$ python -q
>>> import numpy as np
>>> from numpy import linalg as LA
>>> np.set_printoptions(precision=2, suppress=True, linewidth=160, legacy="1.25")
>>> tidy = lambda a: np.round(a, 2) + 0
>>> E = np.load("data.npy")
>>> E
array([[-2,  0,  0,  0],
       [-1, -1,  0,  0],
       [ 0,  0,  0,  0],
       [ 0,  0,  0,  0]])
>>> # splits into 3 blocks
>>> tidy(LA.norm(E, 2) / LA.norm(E))
0.93
>>> np.argsort(-LA.norm(E, axis=0).round(6), kind="stable")[:3]
array([0, 1, 2])
>>> LA.matrix_rank(E, rtol=0.1)
2
>>> f = np.array([3, 2])
>>> np.correlate(E[0], E[1], "full")
array([0, 0, 2, 2, 0, 0, 0])
>>> np.cross(E[0, :3], E[1, :3])
array([0, 0, 2])
>>> np.array([np.convolve(row, f, "same") for row in E])
array([[-6, -4,  0,  0],
       [-3, -5, -2,  0],
       [ 0,  0,  0,  0],
       [ 0,  0,  0,  0]])
>>> m1 = np.loadtxt("m.csv", delimiter=",")
>>> m1
array([[0., 0., 0., 0., 1., 1., 0.],
       [0., 0., 1., 0., 0., 0., 0.],
       [0., 1., 0., 0., 0., 1., 1.],
       [0., 0., 0., 0., 1., 0., 1.],
       [1., 0., 0., 1., 0., 1., 0.],
       [1., 0., 1., 0., 1., 0., 0.],
       [0., 0., 1., 1., 0., 0., 0.]])
>>> # equal to its transpose
>>> vec = np.array([6, 3, 8, -4, -1, 4, -7])
>>> rhs = m1 @ vec
>>> rhs
array([ 3.,  8.,  0., -8.,  6., 13.,  4.])
>>> tidy(LA.solve(m1, rhs + m1[:, 2]))
array([ 6.,  3.,  9., -4., -1.,  4., -7.])
>>> tidy(LA.solve(m1, m1[:, 1]))
array([0., 1., 0., 0., 0., 0., 0.])
>>> vals, vecs = LA.eigh(m1)
>>> (vals > 1e-8).sum(), (vals < -1e-8).sum()
(3, 4)
>>> print(tidy(LA.eigvalsh(m1 @ m1)))
[0.06 0.74 0.78 1.75 2.74 3.73 6.19]
>>> tidy(np.abs(vecs[:, -1]))
array([0.4 , 0.15, 0.38, 0.31, 0.49, 0.51, 0.28])
>>> tidy(vecs.T @ m1 @ vecs)
array([[-1.93,  0.  ,  0.  ,  0.  ,  0.  ,  0.  ,  0.  ],
       [ 0.  , -1.66,  0.  ,  0.  ,  0.  ,  0.  ,  0.  ],
       [ 0.  ,  0.  , -0.86,  0.  ,  0.  ,  0.  ,  0.  ],
       [ 0.  ,  0.  ,  0.  , -0.25,  0.  ,  0.  ,  0.  ],
       [ 0.  ,  0.  ,  0.  ,  0.  ,  0.89,  0.  ,  0.  ],
       [ 0.  ,  0.  ,  0.  ,  0.  ,  0.  ,  1.32,  0.  ],
       [ 0.  ,  0.  ,  0.  ,  0.  ,  0.  ,  0.  ,  2.49]])
>>> tidy(LA.svd(m1, compute_uv=False))
array([2.49, 1.93, 1.66, 1.32, 0.89, 0.86, 0.25])
>>> tidy(LA.eigvalsh(m1 + 4 * np.eye(7)))
array([2.07, 2.34, 3.14, 3.75, 4.89, 5.32, 6.49])
>>> np.abs(vecs[:, -1]).round(6).argmax()
5
>>> tidy(vecs @ np.diag(vals) @ vecs.T)
array([[0., 0., 0., 0., 1., 1., 0.],
       [0., 0., 1., 0., 0., 0., 0.],
       [0., 1., 0., 0., 0., 1., 1.],
       [0., 0., 0., 0., 1., 0., 1.],
       [1., 0., 0., 1., 0., 1., 0.],
       [1., 0., 1., 0., 1., 0., 0.],
       [0., 0., 1., 1., 0., 0., 0.]])
>>> vec = np.array([-3, 3, 1, 2])
>>> print(E @ vec)
[6 0 0 0]
>>> E @ np.ones(4)
array([-2., -2.,  0.,  0.])
>>> m1.sum(axis=0)
array([2., 1., 3., 2., 3., 3., 2.])
>>> m1 @ m1
array([[2., 0., 1., 1., 1., 1., 0.],
       [0., 1., 0., 0., 0., 1., 1.],
       [1., 0., 3., 1., 1., 0., 0.],
       [1., 0., 1., 2., 0., 1., 0.],
       [1., 0., 1., 0., 3., 1., 1.],
       [1., 1., 0., 1., 1., 3., 1.],
       [0., 1., 0., 0., 1., 1., 2.]])
>>> Lm = np.diag(m1.sum(axis=1)) - m1
>>> (LA.eigvalsh(Lm) < 1e-8).sum()
1
>>> Lm
array([[ 2.,  0.,  0.,  0., -1., -1.,  0.],
       [ 0.,  1., -1.,  0.,  0.,  0.,  0.],
       [ 0., -1.,  3.,  0.,  0., -1., -1.],
       [ 0.,  0.,  0.,  2., -1.,  0., -1.],
       [-1.,  0.,  0., -1.,  3., -1.,  0.],
       [-1.,  0., -1.,  0., -1.,  3.,  0.],
       [ 0.,  0., -1., -1.,  0.,  0.,  2.]])
>>> print(LA.matrix_rank(Lm))
6
>>> M = np.loadtxt("out1.csv", delimiter=",")
>>> M
array([[ 0.5 , -1.9 ,  0.4 , -0.4 , -0.8 ,  2.2 ,  0.6 , -0.7 , -1.5 ,  0.1 , -0.9 , -1.2 ],
       [ 0.9 ,  0.1 ,  0.8 ,  0.8 ,  1.1 , -0.63,  0.3 , -0.2 , -0.8 , -1.2 ,  0.3 , -0.3 ],
       [-1.2 , -0.5 , -0.6 , -0.3 , -2.2 ,  0.51, -0.8 , -2.  , -0.6 , -0.2 , -1.3 ,  0.6 ],
       [-2.  ,  1.6 ,  0.4 ,  0.  , -1.6 , -1.68, -1.  ,  0.1 ,  0.3 ,  0.4 , -0.3 , -0.4 ],
       [-2.2 ,  0.5 , -0.1 , -0.9 , -1.5 , -0.3 ,  1.  , -0.9 , -1.6 ,  0.6 , -1.3 ,  1.2 ],
       [-0.6 , -0.5 , -0.4 ,  0.5 , -0.2 ,  0.74,  0.3 , -1.9 , -1.2 ,  0.4 ,  0.2 , -0.2 ],
       [ 2.1 ,  0.4 ,  0.6 , -0.2 ,  0.3 , -0.24, -0.6 , -1.  ,  0.9 , -1.7 , -1.1 , -1.4 ],
       [ 0.  , -0.7 , -0.5 , -0.4 ,  1.6 ,  0.63,  1.6 , -0.3 , -2.4 ,  0.8 ,  0.7 , -0.1 ],
       [ 0.8 , -1.  ,  0.1 , -0.7 ,  0.7 ,  0.84,  1.  ,  1.2 , -0.6 , -0.7 ,  0.5 ,  0.  ],
       [-1.7 ,  0.9 , -0.3 , -0.6 , -0.8 , -1.  , -1.3 ,  1.5 ,  0.7 ,  0.2 ,  0.6 ,  2.6 ],
       [-0.1 , -1.2 ,  0.7 , -2.  , -0.7 ,  1.17, -1.1 , -0.2 , -0.2 ,  1.5 ,  1.8 ,  0.7 ],
       [-1.3 ,  0.  ,  0.5 , -0.2 ,  0.2 , -0.51,  1.1 , -2.1 ,  0.5 , -1.  ,  1.1 ,  0.7 ],
       [-0.8 , -0.7 ,  0.  ,  0.3 ,  0.5 ,  0.45, -0.1 ,  0.5 , -0.3 , -0.3 , -0.3 , -0.9 ],
       [-0.4 ,  0.3 , -0.5 , -0.1 , -2.1 , -0.46, -0.9 , -0.6 ,  0.3 , -0.9 ,  0.7 ,  1.1 ],
       [-0.8 ,  0.2 ,  0.6 , -1.2 , -0.2 ,  0.11, -0.5 , -0.5 , -0.3 ,  0.1 , -0.5 ,  0.4 ],
       [ 0.9 ,  1.4 ,  1.5 , -1.4 , -0.5 , -1.57,  2.6 ,  0.1 , -1.4 ,  0.  , -0.9 , -0.2 ],
       [-0.5 ,  0.3 ,  0.8 ,  1.1 ,  0.7 , -0.45, -0.8 ,  0.9 ,  0.5 , -0.2 ,  1.4 , -1.2 ],
       [-0.4 ,  0.1 , -0.8 ,  0.2 ,  1.5 , -0.61, -1.3 , -2.1 , -0.1 , -0.9 ,  1.4 , -0.3 ],
       [ 0.2 ,  0.1 ,  0.7 ,  0.  ,  0.6 , -0.57, -1.2 ,  0.1 , -1.8 ,  0.4 ,  1.  , -0.7 ],
       [-1.4 ,  1.5 ,  0.1 ,  0.6 ,  0.6 , -1.07,  0.5 ,  2.2 , -2.2 ,  0.7 ,  1.7 , -1.1 ],
       [-0.8 ,  1.  ,  0.  ,  0.2 ,  0.5 , -0.57, -0.6 , -1.2 , -0.9 , -0.4 , -0.8 ,  1.1 ]])
>>> other = np.array([[-2, -1, 1],
...     [1, -2, -2],
...     [-1, -1, 2],
...     [2, 2, -2],
...     [-1, -1, -2],
...     [1, 1, 2],
...     [1, 2, 2],
...     [1, 1, 1],
...     [1, 0, -1],
...     [2, 0, 0],
...     [1, 2, 1],
...     [-1, 1, 2]])
>>> LA.matrix_rank(M @ other)
3
>>> LA.matrix_rank(np.vstack([M, other.T]))
12
>>> np.vstack([M, other.T]).shape
(24, 12)
>>> K = np.load("x.npy")
>>> K
array([[-1.28,  0.28, -0.87,  0.41, -0.15, -1.59, -0.35, -0.3 ,  1.31],
       [-0.81, -0.06, -0.83,  0.36,  0.55, -2.43,  0.21,  0.48,  1.86],
       [ 3.07, -0.39,  0.54, -1.11,  0.68,  0.04,  1.78,  1.99, -1.  ],
       [-1.72, -0.08, -0.21,  1.03,  0.28, -1.37, -0.86, -0.33,  0.36],
       [ 1.05, -0.26, -0.5 , -0.45,  0.61, -2.2 ,  0.93,  1.48,  1.13],
       [-1.05,  0.34,  0.16,  0.42, -0.46,  0.9 , -1.09, -0.98,  0.14],
       [ 0.45,  0.21, -1.14, -0.61, -0.28, -2.03,  0.76,  0.56,  1.94],
       [ 1.05, -0.61,  0.4 , -0.13,  0.97, -0.02,  1.12,  1.04, -1.13],
       [ 1.03, -0.11, -0.49, -0.47,  0.02, -1.19,  0.88,  0.83,  0.65],
       [-1.18,  0.04,  0.15,  0.85,  0.03, -0.4 , -0.81, -0.25, -1.24],
       [-1.03, -0.01, -0.09,  0.49,  0.11, -0.45, -0.49, -0.25, -0.08],
       [-0.59, -0.09, -0.3 ,  0.56,  0.5 , -1.29,  0.06,  0.32,  0.32],
       [-1.99,  0.31,  0.08,  1.01, -0.1 ,  0.6 , -1.24, -1.11, -0.33],
       [ 0.1 , -0.39,  2.08,  0.36,  0.37,  4.47, -0.74, -0.85, -3.37],
       [ 2.72, -0.32,  0.64, -1.22,  0.18,  1.3 ,  1.35,  1.11, -0.83],
       [-1.54,  0.48, -1.94,  0.18, -0.64, -3.38, -0.19, -0.43,  3.46],
       [ 1.43, -0.25,  0.59, -0.51,  0.17,  1.06,  0.64,  0.54, -1.03],
       [ 1.24, -0.25,  0.76, -0.61,  0.17,  2.15,  0.64,  0.03, -1.13],
       [ 1.69, -0.47,  1.97, -0.47,  0.25,  4.06,  0.19, -0.1 , -3.23],
       [-0.26,  0.48, -0.77, -0.73, -1.15,  0.33, -0.15, -0.99,  1.71],
       [ 0.47, -0.54,  0.22,  0.02,  0.79, -0.44,  0.72,  0.7 , -0.4 ],
       [-0.64,  0.13,  1.9 ,  0.45, -0.48,  5.3 , -1.49, -1.85, -3.48],
       [-0.42,  0.23, -0.87, -0.07, -0.35, -1.88, -0.1 ,  0.09,  1.7 ],
       [ 0.41, -0.75,  2.15,  0.61,  1.11,  3.46, -0.11, -0.09, -3.79],
       [-0.9 , -0.14,  0.17,  0.4 ,  0.07,  0.5 , -0.45, -0.66,  0.04],
       [ 1.57, -0.33, -0.54, -0.76,  0.57, -2.28,  1.38,  1.77,  1.09],
       [ 0.33, -0.27,  0.79,  0.08,  0.51,  1.16,  0.02,  0.22, -1.17],
       [ 1.24, -0.04,  0.08, -0.6 ,  0.16,  0.39,  0.76,  0.7 , -0.3 ],
       [ 0.43,  0.13,  0.88, -0.18, -0.38,  2.49, -0.33, -0.5 , -2.06],
       [-1.89,  0.17,  0.3 ,  1.12,  0.04,  0.73, -1.25, -1.05, -0.65],
       [ 0.42,  0.04, -0.55, -0.34,  0.24, -1.17,  0.65,  0.69,  0.78],
       [ 2.13, -0.18,  0.26, -1.15, -0.25,  1.26,  1.22,  0.55, -0.96],
       [ 0.17,  0.16,  0.2 , -0.23, -0.22,  1.08, -0.09, -0.32, -0.27]])
>>> vec = np.array([-1, 3, 3, 2, 2, -2, 0])
>>> rhs = m1 @ vec
>>> beta, lr = np.zeros(7), 1 / LA.norm(m1, 2) ** 2
>>> for i in range(25):
...     beta -= lr * m1.T @ (m1 @ beta - rhs)
...     if i % 5 == 0: print(i, round(LA.norm(m1 @ beta - rhs), 2))
... 
0 3.64
5 1.05
10 0.81
15 0.75
20 0.71
>>> tidy(beta)
array([-0.82,  1.  ,  3.5 ,  1.22,  1.13, -1.18,  1.06])
>>> D = LA.norm(K[:, None] - K[None], axis=-1)
>>> print(D.mean(axis=1).argmax())
21
>>> print(D.shape)
(33, 33)
>>> D[27].round(6).argsort(kind="stable")[:4]
array([27, 16, 20,  7])
>>> np.flatnonzero(D[27] < D.mean() / 2)
array([ 7,  8, 14, 16, 20, 26, 27, 31, 32])
>>> LA.matrix_rank(D ** 2)
11
>>> (D + 1e9 * np.eye(33)).round(6).argmin(axis=1)
array([22, 22, 14, 10, 25, 24, 22, 20, 30, 10, 24, 10, 29, 23, 31,  1, 27, 16, 23,  5,  7, 13,  0, 13, 10,  4, 16, 16, 17, 12,  8, 14, 26])
>>> arr = np.loadtxt("layer1.csv", delimiter=",")
>>> arr
array([[-0.5 ,  1.53, -1.5 , -1.1 ],
       [-1.1 ,  3.28, -1.  , -0.6 ],
       [-0.1 ,  0.29, -1.  ,  0.9 ],
       [-0.4 ,  1.21, -0.9 , -0.7 ],
       [ 0.3 , -0.9 , -1.  ,  1.7 ],
       [ 2.  , -6.  , -1.5 ,  0.2 ],
       [-1.1 ,  3.31,  0.2 ,  1.6 ],
       [ 1.8 , -5.41, -0.1 ,  2.2 ],
       [ 0.8 , -2.4 ,  0.2 , -0.5 ],
       [ 0.  ,  0.01,  0.6 ,  0.2 ],
       [-0.1 ,  0.34,  0.3 ,  1.6 ],
       [ 0.5 , -1.52, -0.1 ,  1.4 ],
       [ 1.6 , -4.81, -0.4 , -0.6 ],
       [ 0.9 , -2.72, -0.4 ,  0.1 ]])
>>> cent = arr[[3, 8]].astype(float)
>>> for _ in range(3):
...     lab = LA.norm(arr[:, None] - cent, axis=-1).argmin(axis=1)
...     cent = np.array([arr[lab == j].mean(axis=0) for j in range(2)])
... 
>>> lab
array([0, 0, 0, 0, 1, 1, 0, 1, 1, 0, 0, 1, 1, 1])
>>> tidy(cent)
array([[-0.47,  1.42, -0.47,  0.27],
       [ 1.13, -3.39, -0.47,  0.64]])
>>> Xs = (arr - arr.mean(axis=0)) / arr.std(axis=0)
>>> np.argwhere(np.abs(Xs) > 2)
array([], shape=(0, 2), dtype=int64)
>>> beta = LA.lstsq(np.delete(Xs, 0, axis=1), Xs[:, 0])[0]
>>> np.abs(beta).argmax()
0
>>> tidy(1 - np.var(Xs[:, 0] - np.delete(Xs, 0, axis=1) @ beta))
1.0
>>> vec = np.array([2, 1, 3, 3])
>>> rhs = arr @ vec
>>> tidy(rhs)
array([-7.27, -3.72, -0.21, -4.39,  1.8 , -5.9 ,  6.51,  4.49, -1.7 ,  2.41,  5.84,  3.38, -4.61, -1.82])
>>> tidy(LA.pinv(arr) @ arr)
array([[1., 0., 0., 0.],
       [0., 1., 0., 0.],
       [0., 0., 1., 0.],
       [0., 0., 0., 1.]])
>>> tidy(LA.solve(arr.T @ arr, arr.T @ rhs))
array([2., 1., 3., 3.])
>>> tidy(LA.lstsq(arr, rhs)[0])
array([2., 1., 3., 3.])
>>> rng = np.random.default_rng(178)
>>> rhs = rhs + 0.3 * rng.normal(size=14)
>>> tidy(rhs)
array([-7.3 , -3.91, -0.2 , -4.41,  1.93, -6.21,  6.64,  3.77, -2.14,  1.97,  5.31,  3.52, -5.05, -1.66])
>>> beta, *_ = LA.lstsq(arr, rhs)
>>> [round(float(LA.norm(LA.solve(arr.T @ arr + lam * np.eye(4), arr.T @ rhs))), 2) for lam in (0, 1, 10, 100)]
[21.46, 3.93, 2.46, 0.56]
>>> tidy(LA.norm(rhs - arr @ beta))
0.94
>>> beta.round()
array([-20.,  -6.,   3.,   3.])
>>> tidy(arr.T @ (rhs - arr @ beta))
array([0., 0., 0., 0.])
